% python3 -q
>>> import numpy as np
>>> import numpy.linalg as la
>>> np.set_printoptions(precision=3, suppress=True, linewidth=200, legacy="1.25")
>>> K = np.load("x.npy")
>>> K
array([[ 3,  4,  5,  6,  7,  8,  9, 10, 11],
       [12, 13, 14, 15, 16, 17, 18, 19, 20],
       [21, 22, 23, 24, 25, 26, 27, 28, 29],
       [30, 31, 32, 33, 34, 35, 36, 37, 38]])
>>> x0 = np.array([0, 0, 3, 2, 2, 0, 3, 1, 0])
>>> h1 = np.maximum(K @ x0, 0)
>>> np.maximum(K @ x0, 0) - np.maximum(-K @ x0, 0)
array([ 78, 177, 276, 375])
>>> K * (h1 > 1e-9)[:, None]
array([[ 3,  4,  5,  6,  7,  8,  9, 10, 11],
       [12, 13, 14, 15, 16, 17, 18, 19, 20],
       [21, 22, 23, 24, 25, 26, 27, 28, 29],
       [30, 31, 32, 33, 34, 35, 36, 37, 38]])
>>> data = np.load("run6.npy")
>>> data
array([[-0.33 ,  0.089, -1.692,  0.047, -0.19 , -0.863,  0.004,  0.483],
       [ 0.089, -1.703, -0.633,  0.09 ,  0.994, -0.864,  0.466, -0.153],
       [-1.692, -0.633, -0.251, -0.88 ,  0.14 ,  0.751,  0.434,  0.395],
       [ 0.047,  0.09 , -0.88 , -1.785,  0.473, -0.67 , -0.037, -0.741],
       [-0.19 ,  0.994,  0.14 ,  0.473, -0.112, -0.991,  0.711, -0.041],
       [-0.863, -0.864,  0.751, -0.67 , -0.991, -0.622,  0.703,  0.533],
       [ 0.004,  0.466,  0.434, -0.037,  0.711,  0.703,  0.517,  1.742],
       [ 0.483, -0.153,  0.395, -0.741, -0.041,  0.533,  1.742,  0.285]])
>>> Q, V = la.qr(data[:, :5])[0], la.qr(data[:, 5:])[0]
>>> sigma = la.svd(Q.T @ V, compute_uv=False)
>>> np.round(la.norm(Q @ Q.T - V @ V.T, 2), 3)
1.0
>>> np.degrees(np.arccos(sigma.clip(0, 1)))
array([47.14, 56.14, 75.86])
>>> sigma
array([0.68 , 0.557, 0.244])
>>> E = np.array([[0, 0, 0, 0, 1, 0, 1],
...     [0, 0, 1, 1, 0, 1, 0],
...     [0, 1, 0, 1, 1, 0, 0],
...     [0, 1, 1, 0, 0, 0, 0],
...     [1, 0, 1, 0, 0, 0, 0],
...     [0, 1, 0, 0, 0, 0, 0],
...     [1, 0, 0, 0, 0, 0, 0]])
>>> r = la.matrix_rank(E)
>>> r
6
>>> null = la.svd(E)[2][r:].T
>>> null.shape
(7, 1)
>>> [int(la.matrix_rank(E[:, :j + 1])) for j in range(7)]
[1, 2, 3, 4, 5, 6, 6]
>>> [int(la.matrix_rank(np.delete(E, i, axis=0))) for i in range(7)]
[5, 5, 5, 6, 6, 6, 6]
>>> [int(la.matrix_rank(E[:i])) for i in range(1, len(E) + 1)]
[1, 2, 3, 4, 5, 6, 6]
>>> np.allclose(E @ null, 0)
True
>>> np.round(E @ null, 3) + 0
array([[0.],
       [0.],
       [0.],
       [0.],
       [0.],
       [0.],
       [0.]])
>>> rng = np.random.default_rng(43)
>>> A2 = E + rng.integers(-2, 3, (7, 6)) @ rng.integers(-2, 3, (6, 7))
>>> A2
array([[  4,  -4,   2,   0,  -1,   8,   6],
       [  5, -10,  -5,   0,  -3,   4,  -2],
       [  7,   6,   6,   2,  -2,   9,   6],
       [  3,  11,   3,   3,  -4,  -2,  -2],
       [ -5,  -9,  -1,  -4,   4,  -5,  -8],
       [ -6,   4,   6,  -3,   4,  -4,  -6],
       [  3,  -6,  -6,   1,  -8,   1,  -3]])
>>> np.round(la.svd(A2 - E, compute_uv=False), 3) + 0
array([24.127, 21.4  , 12.053,  6.982,  3.524,  0.673,  0.   ])
>>> la.matrix_rank(A2 - E, tol=1e-8)
6
>>> F = np.load("w.npy")
>>> F
array([[ 58.742,  26.277, -12.416],
       [ 54.936,  24.346, -12.579],
       [ 53.415,  23.579, -12.633],
       [ 17.213,   6.404, -10.953],
       [ 15.728,   5.767, -10.681],
       [  8.773,   2.911,  -8.926],
       [  7.726,   2.505,  -8.567],
       [  1.876,   0.433,  -5.572],
       [ -0.468,  -0.115,  -0.818],
       [ -0.125,  -0.026,  -0.161],
       [  1.22 ,   0.161,   0.894],
       [  2.789,   0.17 ,   1.245],
       [  5.475,  -0.371,   0.647],
       [  7.207,  -1.253,  -0.583],
       [  7.598,  -1.539,  -0.984],
       [  9.449,  -3.689,  -3.935],
       [ 10.891,  -9.006, -10.87 ],
       [ 10.901, -11.565, -14.085],
       [ 10.356, -15.981, -19.503],
       [  9.873, -18.259, -22.247]])
>>> left, sigma, Vt = la.svd(E)
>>> V = Vt[:(sigma > 1e-8).sum()]
>>> x0 = E[0] + 2 * E[5] + rng.integers(2) * np.eye(7)[2]
>>> x0
array([0., 2., 1., 0., 1., 0., 1.])
>>> np.round(V.T @ V, 3) + 0
array([[ 1.  ,  0.  ,  0.  ,  0.  ,  0.  ,  0.  ,  0.  ],
       [ 0.  ,  1.  ,  0.  ,  0.  ,  0.  ,  0.  ,  0.  ],
       [ 0.  ,  0.  ,  1.  ,  0.  ,  0.  ,  0.  ,  0.  ],
       [ 0.  ,  0.  ,  0.  ,  0.75,  0.25,  0.25, -0.25],
       [ 0.  ,  0.  ,  0.  ,  0.25,  0.75, -0.25,  0.25],
       [ 0.  ,  0.  ,  0.  ,  0.25, -0.25,  0.75,  0.25],
       [ 0.  ,  0.  ,  0.  , -0.25,  0.25,  0.25,  0.75]])
>>> round(float(la.norm(x0 - V.T @ V @ x0)), 3)
0.0
>>> np.diag(V.T @ V)
array([1.  , 1.  , 1.  , 0.75, 0.75, 0.75, 0.75])
>>> la.matrix_rank(np.vstack([E, x0]))
6
